% ipython --no-banner

In [1]: import numpy as np

In [2]: np.set_printoptions(precision=1, suppress=True, linewidth=160, floatmode="fixed")

In [3]: M2 = np.array([[-4, 1], [-3, 1]])

In [4]: arr = M2 + M2.T

In [5]: arr
Out[5]: 
array([[-8, -2],
       [-2,  2]])

In [6]: # symmetric

In [7]: vals, V = np.linalg.eig(arr)

In [8]: np.sort(np.linalg.eigvals(arr @ arr))
Out[8]: array([ 5.7, 70.3])

In [9]: np.sort(np.linalg.eigvals(np.linalg.inv(arr)))
Out[9]: array([-0.1,  0.4])

In [10]: round(float(np.prod(vals)), 1)
Out[10]: -20.0

In [11]: np.sort(np.linalg.eigvals(arr.T))
Out[11]: array([-8.4,  2.4])

In [12]: np.round(arr @ V[:, 0] - vals[0] * V[:, 0], 1) + 0
Out[12]: array([0.0, 0.0])

In [13]: M2 = arr / np.sqrt((arr ** 2).mean(axis=1, keepdims=True))

In [14]: np.linalg.matrix_rank(arr - arr.mean(axis=1, keepdims=True))
Out[14]: np.int64(1)

In [15]: np.linalg.matrix_rank(M2) == np.linalg.matrix_rank(arr)
Out[15]: np.True_

In [16]: np.allclose(arr, arr.T)
Out[16]: True

In [17]: np.allclose(arr @ arr.T, arr.T @ arr)
Out[17]: True

In [18]: arr @ arr
Out[18]: 
array([[68, 12],
       [12,  8]])

In [19]: np.linalg.matrix_power(arr, 4)
Out[19]: 
array([[4768,  912],
       [ 912,  208]])

In [20]: np.trace(arr)
Out[20]: np.int64(-6)

In [21]: round(np.abs(np.linalg.eigvals(arr)).max(), 1)
Out[21]: np.float64(8.4)

In [22]: round(np.linalg.det(arr), 1)
Out[22]: np.float64(-20.0)

In [23]: M2 = arr / np.linalg.norm(arr, axis=1, keepdims=True)

In [24]: gram = M2 @ M2.T

In [25]: np.linalg.norm(M2, axis=1)
Out[25]: array([1.0, 1.0])

In [26]: round(np.degrees(np.arccos(np.clip(gram[0, 1], -1, 1))), 1)
Out[26]: np.float64(59.0)

In [27]: vals, V = np.linalg.eigh(arr)

In [28]: x0 = np.array([3, 2])

In [29]: round(x0 @ arr @ x0 / (x0 @ x0), 1), round(vals[0], 1), np.round(vals[-1], 1)
Out[29]: (np.float64(-6.8), np.float64(-8.4), np.float64(2.4))

In [30]: np.linalg.eigvalsh(arr[1:, 1:])
Out[30]: array([2.0])

In [31]: (np.sign(V[:, -1].round(6)) == np.sign(V[0, -1].round(6))).astype(int)
Out[31]: array([1, 0])

In [32]: A = np.load("data.npy")

In [33]: A
Out[33]: 
array([[ 1, -1,  1],
       [ 1,  0,  0],
       [ 1,  1,  1],
       [ 1,  2,  4]])

In [34]: proj = A @ np.linalg.solve(A.T @ A, A.T)

In [35]: np.round(np.linalg.eigvalsh(proj), 1) + 0
Out[35]: array([0.0, 1.0, 1.0, 1.0])

In [36]: np.trace(proj)
Out[36]: np.float64(3.0)

In [37]: np.round((np.eye(4) - proj) @ A, 1) + 0
Out[37]: 
array([[0.0, 0.0, 0.0],
       [0.0, 0.0, 0.0],
       [0.0, 0.0, 0.0],
       [0.0, 0.0, 0.0]])

In [38]: proj @ A[:, 0]
Out[38]: array([1.0, 1.0, 1.0, 1.0])

In [39]: np.linalg.matrix_rank(np.eye(4) - proj)
Out[39]: np.int64(1)

In [40]: gram = A.T @ A

In [41]: gram
Out[41]: 
array([[ 4,  2,  6],
       [ 2,  6,  8],
       [ 6,  8, 18]])

In [42]: (A @ A.T).shape
Out[42]: (4, 4)

In [43]: np.linalg.svd(A, compute_uv=False) ** 2
Out[43]: array([24.0,  2.9,  1.2])

In [44]: np.allclose(gram, gram.T)
Out[44]: True

In [45]: M2 = np.array([[0, -2], [-5, -4]])

In [46]: C = np.kron(M2, A)

In [47]: C.shape
Out[47]: (8, 6)

In [48]: C
Out[48]: 
array([[  0,   0,   0,  -2,   2,  -2],
       [  0,   0,   0,  -2,   0,   0],
       [  0,   0,   0,  -2,  -2,  -2],
       [  0,   0,   0,  -2,  -4,  -8],
       [ -5,   5,  -5,  -4,   4,  -4],
       [ -5,   0,   0,  -4,   0,   0],
       [ -5,  -5,  -5,  -4,  -4,  -4],
       [ -5, -10, -20,  -4,  -8, -16]])

In [49]: np.linalg.matrix_rank(C)
Out[49]: np.int64(6)

In [50]: M2 = np.c_[A[:, :2] @ np.array([[-3, 1], [-2, -2]]), np.array([3, 0, 2, 2])]

In [51]: M2
Out[51]: 
array([[-1,  3,  3],
       [-3,  1,  0],
       [-5, -1,  2],
       [-7, -3,  2]])

In [52]: np.round(np.linalg.lstsq(A, M2[:, 0])[0], 1) + 0
Out[52]: array([-3.0, -2.0,  0.0])

In [53]: np.round(np.linalg.norm(M2 - A @ np.linalg.lstsq(A, M2)[0], axis=0), 1) + 0
Out[53]: array([0.0, 0.0, 1.6])

In [54]: def softmax(z):
    ...:     e = np.exp(z - z.max(axis=-1, keepdims=True))
    ...:     return e / e.sum(axis=-1, keepdims=True)
    ...: 

In [55]: np.round(softmax(10 * M2[3]), 1) + 0
Out[55]: array([0.0, 0.0, 1.0])

In [56]: np.round(softmax(M2[3] + 4), 1) + 0
Out[56]: array([0.0, 0.0, 1.0])

In [57]: scores = M2 @ M2.T / np.sqrt(3)

In [58]: np.round(softmax(scores + np.triu(np.full(scores.shape, -np.inf), 1)), 1) + 0
Out[58]: 
array([[1.0, 0.0, 0.0, 0.0],
       [0.1, 0.9, 0.0, 0.0],
       [0.0, 0.0, 1.0, 0.0],
       [0.0, 0.0, 0.0, 1.0]])

In [59]: softmax(scores).round(6).argmax(axis=1)
Out[59]: array([0, 3, 3, 3])

In [60]: X = np.array([[2.0, 1.0], [0.0, 2.0]])

In [61]: u = np.array([0, -2])

In [62]: np.polyval(u, X[1])
Out[62]: array([-2.0, -2.0])

In [63]: np.linalg.matrix_power(X - np.diag(np.diag(X)), 2)
Out[63]: 
array([[0.0, 0.0],
       [0.0, 0.0]])

In [64]: X @ X
Out[64]: 
array([[4.0, 4.0],
       [0.0, 4.0]])

In [65]: np.linalg.matrix_rank(X - X[0, 0] * np.eye(2))
Out[65]: np.int64(1)

In [66]: [int(np.linalg.matrix_rank(np.linalg.matrix_power(X, p))) for p in range(1, 3)]
Out[66]: [2, 2]

In [67]: vals, V = np.linalg.eig(X)

In [68]: X @ V[:, 0] - vals[0] * V[:, 0]
Out[68]: array([0.0, 0.0])

In [69]: np.sort(np.linalg.eigvals(np.linalg.inv(X)))
Out[69]: array([0.5, 0.5])

In [70]: np.sort(np.linalg.eigvals(X @ X))
Out[70]: array([4.0, 4.0])

In [71]: np.prod(vals)
Out[71]: np.float64(4.0)

In [72]: E = np.array([[0, 0, 1], [0, 0, 0], [1, 0, 0]])

In [73]: vals, V = np.linalg.eigh(E)

In [74]: vals.sum(), np.trace(E)
Out[74]: (np.float64(0.0), np.int64(0))

In [75]: np.linalg.eigvalsh(E + -3 * np.eye(3))
Out[75]: array([-4.0, -3.0, -2.0])

In [76]: np.linalg.svd(E, compute_uv=False)
Out[76]: array([1.0, 1.0, 0.0])

In [77]: U, sig, Vt = np.linalg.svd(E)

In [78]: np.argmax(sig[:-1] / (sig[1:] + 1e-6)) + 1
Out[78]: np.int64(2)

In [79]: M2 = U[:, :2] @ np.diag(sig[:2]) @ Vt[:2]

In [80]: np.round(np.linalg.norm(E - M2) / np.linalg.norm(E), 1)
Out[80]: np.float64(0.0)

In [81]: np.linalg.matrix_rank(E, rtol=0.05)
Out[81]: np.int64(2)

In [82]: round(float(np.linalg.norm(E - M2, 2)), 1), sig[2]
Out[82]: (0.0, np.float64(0.0))

In [83]: J = np.load("mat.npy")

In [84]: J
Out[84]: 
array([[-2, -7, -7],
       [ 1, -9,  8],
       [ 9, -5, -8],
       [ 7,  2, -3]])

In [85]: A.sum(axis=0)
Out[85]: array([4, 2, 6])

In [86]: np.linalg.svd(A, compute_uv=False)
Out[86]: array([4.9, 1.7, 1.1])

In [87]: np.linalg.matrix_rank(A)
Out[87]: np.int64(3)

In [88]: A - A[0]
Out[88]: 
array([[ 0,  0,  0],
       [ 0,  1, -1],
       [ 0,  2,  0],
       [ 0,  3,  3]])

In [89]: np.unravel_index(np.abs(A).argmax(), A.shape)
Out[89]: (np.int64(3), np.int64(2))

In [90]: np.abs(A).max()
Out[90]: np.int64(4)

In [91]: A.mean(axis=0)
Out[91]: array([1.0, 0.5, 1.5])

In [92]: np.diff(A, axis=0)
Out[92]: 
array([[ 0,  1, -1],
       [ 0,  1,  1],
       [ 0,  1,  3]])

In [93]: A.sum(axis=1)
Out[93]: array([1, 1, 3, 7])

In [94]: rng = np.random.default_rng(28)

In [95]: labels = rng.permutation(3)

In [96]: M2 = J[:, labels] * rng.choice([-1, 1], 3)

In [97]: M2
Out[97]: 
array([[ 7, -7, -2],
       [ 9,  8,  1],
       [ 5, -8,  9],
       [-2, -3,  7]])

In [98]: U, _, Vt = np.linalg.svd(J.T @ M2)

In [99]: np.round(np.linalg.lstsq(J, M2)[0], 1) + 0
Out[99]: 
array([[ 0.0,  0.0,  1.0],
       [-1.0,  0.0,  0.0],
       [ 0.0,  1.0,  0.0]])

In [100]: np.round(softmax(J[0]), 1) + 0
Out[100]: array([1.0, 0.0, 0.0])

In [101]: np.round(softmax(10 * J[0]), 1) + 0
Out[101]: array([1.0, 0.0, 0.0])

In [102]: scores = J @ J.T / np.sqrt(3)

In [103]: np.round(softmax(scores + np.triu(np.full(scores.shape, -np.inf), 1)), 1) + 0
Out[103]: 
array([[1.0, 0.0, 0.0, 0.0],
       [0.0, 1.0, 0.0, 0.0],
       [0.0, 0.0, 1.0, 0.0],
       [0.0, 0.0, 1.0, 0.0]])

In [104]: softmax(scores).round(6).argmax(axis=1)
Out[104]: array([0, 1, 2, 2])

In [105]: softmax(scores)[0] @ J
Out[105]: array([-2.0, -7.0, -7.0])
